In [1]: import numpy as np

In [2]: np.set_printoptions(suppress=True, linewidth=100)

In [3]: data = np.load("m.npy")

In [4]: data
Out[4]: 
array([[6., 1., 1., 1., 1., 1., 1., 1., 1.],
       [1., 6., 1., 1., 1., 1., 1., 1., 1.],
       [1., 1., 6., 1., 1., 1., 1., 1., 1.],
       [1., 1., 1., 6., 1., 1., 1., 1., 1.],
       [1., 1., 1., 1., 6., 1., 1., 1., 1.],
       [1., 1., 1., 1., 1., 6., 1., 1., 1.],
       [1., 1., 1., 1., 1., 1., 6., 1., 1.],
       [1., 1., 1., 1., 1., 1., 1., 6., 1.],
       [1., 1., 1., 1., 1., 1., 1., 1., 6.]])

In [5]: x = np.ones(9)

In [6]: for _ in range(7):
   ...:     x = data @ x
   ...:     x /= np.linalg.norm(x)
   ...:     print(round(x @ data @ x, 3))
   ...: 
14.0
14.0
14.0
14.0
14.0
14.0
14.0

In [7]: x.round(3)
Out[7]: array([0.333, 0.333, 0.333, 0.333, 0.333, 0.333, 0.333, 0.333, 0.333])

In [8]: round(np.linalg.eigvalsh(data)[-1], 3)
Out[8]: np.float64(14.0)

In [9]: Lm = np.linalg.cholesky(data)

In [10]: np.round(data / np.sqrt(np.outer(np.diag(data), np.diag(data))), 3)
Out[10]: 
array([[1.   , 0.167, 0.167, 0.167, 0.167, 0.167, 0.167, 0.167, 0.167],
       [0.167, 1.   , 0.167, 0.167, 0.167, 0.167, 0.167, 0.167, 0.167],
       [0.167, 0.167, 1.   , 0.167, 0.167, 0.167, 0.167, 0.167, 0.167],
       [0.167, 0.167, 0.167, 1.   , 0.167, 0.167, 0.167, 0.167, 0.167],
       [0.167, 0.167, 0.167, 0.167, 1.   , 0.167, 0.167, 0.167, 0.167],
       [0.167, 0.167, 0.167, 0.167, 0.167, 1.   , 0.167, 0.167, 0.167],
       [0.167, 0.167, 0.167, 0.167, 0.167, 0.167, 1.   , 0.167, 0.167],
       [0.167, 0.167, 0.167, 0.167, 0.167, 0.167, 0.167, 1.   , 0.167],
       [0.167, 0.167, 0.167, 0.167, 0.167, 0.167, 0.167, 0.167, 1.   ]])

In [11]: rng = np.random.default_rng(776)

In [12]: labels = rng.permutation(9)

In [13]: other = data[:, labels] * rng.choice([-1, 1], 9)

In [14]: other
Out[14]: 
array([[ 1., -1.,  1.,  6., -1.,  1., -1.,  1., -1.],
       [ 1., -1.,  1.,  1., -1.,  6., -1.,  1., -1.],
       [ 1., -1.,  1.,  1., -1.,  1., -1.,  1., -6.],
       [ 6., -1.,  1.,  1., -1.,  1., -1.,  1., -1.],
       [ 1., -6.,  1.,  1., -1.,  1., -1.,  1., -1.],
       [ 1., -1.,  6.,  1., -1.,  1., -1.,  1., -1.],
       [ 1., -1.,  1.,  1., -6.,  1., -1.,  1., -1.],
       [ 1., -1.,  1.,  1., -1.,  1., -6.,  1., -1.],
       [ 1., -1.,  1.,  1., -1.,  1., -1.,  6., -1.]])

In [15]: left, _, VT = np.linalg.svd(data.T @ other)

In [16]: np.round(left @ VT, 3) + 0
Out[16]: 
array([[ 0.,  0.,  0.,  1.,  0.,  0.,  0.,  0.,  0.],
       [ 0.,  0.,  0.,  0.,  0.,  1.,  0.,  0.,  0.],
       [ 0.,  0.,  0.,  0.,  0.,  0.,  0.,  0., -1.],
       [ 1.,  0.,  0.,  0.,  0.,  0.,  0.,  0.,  0.],
       [ 0., -1.,  0.,  0.,  0.,  0.,  0.,  0.,  0.],
       [ 0.,  0.,  1.,  0.,  0.,  0.,  0.,  0.,  0.],
       [ 0.,  0.,  0.,  0., -1.,  0.,  0.,  0.,  0.],
       [ 0.,  0.,  0.,  0.,  0.,  0., -1.,  0.,  0.],
       [ 0.,  0.,  0.,  0.,  0.,  0.,  0.,  1.,  0.]])

In [17]: labels
Out[17]: array([3, 4, 5, 0, 6, 1, 7, 8, 2])

In [18]: evals, vecs = np.linalg.eigh(data)

In [19]: np.unique(evals.round(6) + 0, return_counts=True)[1]
Out[19]: array([8, 1])

In [20]: np.round(vecs.T @ vecs, 3) + 0
Out[20]: 
array([[1., 0., 0., 0., 0., 0., 0., 0., 0.],
       [0., 1., 0., 0., 0., 0., 0., 0., 0.],
       [0., 0., 1., 0., 0., 0., 0., 0., 0.],
       [0., 0., 0., 1., 0., 0., 0., 0., 0.],
       [0., 0., 0., 0., 1., 0., 0., 0., 0.],
       [0., 0., 0., 0., 0., 1., 0., 0., 0.],
       [0., 0., 0., 0., 0., 0., 1., 0., 0.],
       [0., 0., 0., 0., 0., 0., 0., 1., 0.],
       [0., 0., 0., 0., 0., 0., 0., 0., 1.]])

In [21]: evals.sum(), np.trace(data)
Out[21]: (np.float64(54.0), np.float64(54.0))

In [22]: np.round(np.linalg.eigvalsh(data + 5 * np.eye(9)), 3)
Out[22]: array([10., 10., 10., 10., 10., 10., 10., 10., 19.])

In [23]: u = np.array([2, -2, 1, -1, 3, -3, -3, -1, 3])

In [24]: other = data + np.outer(u, np.eye(9)[4])

In [25]: np.linalg.matrix_rank(other - data)
Out[25]: np.int64(1)

In [26]: other
Out[26]: 
array([[ 6.,  1.,  1.,  1.,  3.,  1.,  1.,  1.,  1.],
       [ 1.,  6.,  1.,  1., -1.,  1.,  1.,  1.,  1.],
       [ 1.,  1.,  6.,  1.,  2.,  1.,  1.,  1.,  1.],
       [ 1.,  1.,  1.,  6.,  0.,  1.,  1.,  1.,  1.],
       [ 1.,  1.,  1.,  1.,  9.,  1.,  1.,  1.,  1.],
       [ 1.,  1.,  1.,  1., -2.,  6.,  1.,  1.,  1.],
       [ 1.,  1.,  1.,  1., -2.,  1.,  6.,  1.,  1.],
       [ 1.,  1.,  1.,  1.,  0.,  1.,  1.,  6.,  1.],
       [ 1.,  1.,  1.,  1.,  4.,  1.,  1.,  1.,  6.]])

In [27]: np.linalg.matrix_rank(np.linalg.inv(other) - np.linalg.inv(data), tol=1e-8)
Out[27]: np.int64(1)

In [28]: round(float(np.linalg.det(other) / np.linalg.det(data)), 3), np.round(1 + np.linalg.solve(data, u)[4], 3)
Out[28]: (1.614, np.float64(1.614))
